In [1]: import numpy as np

In [2]: np.set_printoptions(suppress=True, linewidth=120)

In [3]: tidy = lambda a: np.round(a, 1) + 0

In [4]: E = np.load("x.npy")

In [5]: print(tidy(E))
[[ -9.2   6.1  -7.3 -25.   -5.   13.1  14. ]
 [ -7.1   5.7  -5.5 -13.8  -2.6   6.8   9.2]
 [ -6.8   5.7  -5.3 -12.7  -2.3   6.2   8.8]
 [ -6.6   5.6  -5.2 -11.9  -2.1   5.7   8.4]
 [ -5.2   4.8  -3.9  -6.3  -0.8   2.7   5.8]
 [ -3.6   3.7  -2.7  -2.2   0.2   0.6   3.5]
 [ -3.4   3.5  -2.5  -1.6   0.3   0.3   3.2]
 [ -2.8   3.   -2.1  -0.7   0.6  -0.1   2.5]
 [ -2.3   2.5  -1.7  -0.1   0.7  -0.3   1.9]
 [ -2.    2.2  -1.5   0.2   0.7  -0.4   1.6]
 [ -1.3   1.4  -0.9   0.5   0.7  -0.5   1. ]
 [ -0.1   0.1  -0.1   0.1   0.1  -0.1   0.1]
 [ -0.1   0.1   0.    0.1   0.1   0.    0. ]
 [  0.    0.    0.    0.    0.    0.    0. ]
 [  0.3  -0.3   0.2  -0.4  -0.4   0.2  -0.2]
 [  0.7  -0.7   0.5  -1.   -1.1   0.6  -0.5]
 [  0.9  -0.8   0.6  -1.3  -1.5   0.8  -0.6]
 [  1.1  -0.8   0.6  -1.5  -1.7   0.8  -0.7]
 [  1.1  -0.8   0.7  -1.5  -1.8   0.9  -0.7]
 [  1.1  -0.8   0.7  -1.6  -1.8   0.9  -0.7]
 [  1.5  -0.8   0.9  -2.4  -3.2   1.2  -1.2]
 [  1.6  -0.8   0.9  -2.6  -3.6   1.2  -1.3]
 [  1.7  -0.7   0.9  -2.7  -4.    1.2  -1.4]
 [  1.9  -0.4   1.   -2.9  -4.9   1.2  -1.6]
 [  2.   -0.1   1.   -3.   -5.8   1.   -1.9]
 [  2.2   2.    0.9  -2.2  -9.5  -0.4  -3.3]
 [  2.2   3.9   0.7  -0.7 -11.9  -1.9  -4.4]
 [  2.2   6.9   0.4   2.4 -15.1  -4.8  -6.2]
 [  2.1   7.3   0.3   2.9 -15.5  -5.3  -6.4]
 [  2.1   8.    0.2   3.6 -16.2  -5.9  -6.8]]

In [6]: # rank 3

In [7]: cent = E[[8, 4]].astype(float)

In [8]: for _ in range(3):
   ...:     z = np.linalg.norm(E[:, None] - cent, axis=-1).argmin(axis=1)
   ...:     cent = np.array([E[z == j].mean(axis=0) for j in range(2)])
   ...: 

In [9]: print(z)
[1 1 1 1 1 0 0 0 0 0 0 0 0 0 0 0 0 0 0 0 0 0 0 0 0 0 0 0 0 0]

In [10]: print(tidy(cent))
[[  0.4   1.5   0.   -0.7  -3.8  -0.4  -1. ]
 [ -7.    5.6  -5.4 -13.9  -2.6   6.9   9.2]]

In [11]: r = np.linalg.matrix_rank(E)

In [12]: print(r)
3

In [13]: N = np.linalg.svd(E)[2][r:].T

In [14]: print(np.linalg.matrix_rank(E.T @ E), np.linalg.matrix_rank(E @ E.T))
3 3

In [15]: print(tidy(N @ N.T))
[[ 0.7  0.3 -0.2  0.   0.1  0.   0.3]
 [ 0.3  0.5  0.2 -0.1  0.2  0.2 -0.1]
 [-0.2  0.2  0.8  0.   0.   0.   0.2]
 [ 0.  -0.1  0.   0.3 -0.2  0.4  0.2]
 [ 0.1  0.2  0.  -0.2  0.2  0.  -0.2]
 [ 0.   0.2  0.   0.4  0.   0.7 -0.1]
 [ 0.3 -0.1  0.2  0.2 -0.2 -0.1  0.7]]

In [16]: print([int(np.linalg.matrix_rank(np.delete(E, i, axis=0))) for i in range(30)])
[3, 3, 3, 3, 3, 3, 3, 3, 3, 3, 3, 3, 3, 3, 3, 3, 3, 3, 3, 3, 3, 3, 3, 3, 3, 3, 3, 3, 3, 3]

In [17]: print(np.allclose(E @ N, 0))
True

In [18]: print(np.linalg.matrix_rank(E, rtol=0.1))
3

In [19]: print(np.argsort(-np.linalg.norm(E, axis=0).round(6), kind="stable")[:3])
[3 4 6]

In [20]: print([round(float(x), 1) for x in np.linalg.svd(E, compute_uv=False)[:3]])
[51.4, 38.1, 15.9]
